% ipython --no-banner

In [1]: import numpy as np

In [2]: np.set_printoptions(suppress=True, linewidth=100)

In [3]: E = np.load("w.npy")

In [4]: print(E)
[[ 0  0  0  5]
 [ 0  0  0  5]
 [ 0  8  1  5]
 [ 0 12  6  5]
 [ 0  0  0  5]
 [ 0  4  0  5]
 [ 0  0  0  5]
 [ 0  4  0  5]
 [ 0 12  6  5]
 [ 0 12  6  5]
 [ 0  0  0  5]
 [ 0  8  1  5]
 [ 0  4  0  5]
 [ 0  0  0  5]
 [ 0  4  0  5]
 [ 0  0  0  5]
 [ 0  0  0  5]
 [ 0  4  0  5]
 [ 0 12  6  5]
 [ 0 12  6  5]
 [ 0  8  1  5]
 [ 0 12  6  5]]

In [5]: # null space of dimension 1

In [6]: print(np.linalg.matrix_rank(E, rtol=0.1))
3

In [7]: print(np.argsort(-np.linalg.norm(E, axis=0).round(6), kind="stable")[:3])
[1 3 2]

In [8]: print([round(float(x), 1) for x in np.linalg.svd(E, compute_uv=False)[:3]])
[40.7, 14.9, 4.9]

In [9]: F = np.loadtxt("out15.csv", delimiter=",")

In [10]: print(F)
[[ 3.  3.  0.  0.]
 [-3.  3.  0.  0.]
 [ 0.  0.  3.  3.]
 [ 0.  0. -3.  3.]]

In [11]: # 2 blocks once reordered

In [12]: t3 = np.stack([E, 3 * E, E[::-1]])

In [13]: print(np.einsum("bij,cij->bc", t3, t3))
[[ 1905  5715  1242]
 [ 5715 17145  3726]
 [ 1242  3726  1905]]

In [14]: print(t3.shape)
(3, 22, 4)

In [15]: print(F @ F)
[[  0.  18.   0.   0.]
 [-18.   0.   0.   0.]
 [  0.   0.   0.  18.]
 [  0.   0. -18.   0.]]

In [16]: print((F + F.T) / 2)
[[3. 0. 0. 0.]
 [0. 3. 0. 0.]
 [0. 0. 3. 0.]
 [0. 0. 0. 3.]]

In [17]: print(np.allclose(F, F.T))
False

In [18]: print(np.allclose(F @ F.T, F.T @ F))
True

In [19]: print(round(np.abs(np.linalg.eigvals(F)).max(), 1))
4.2
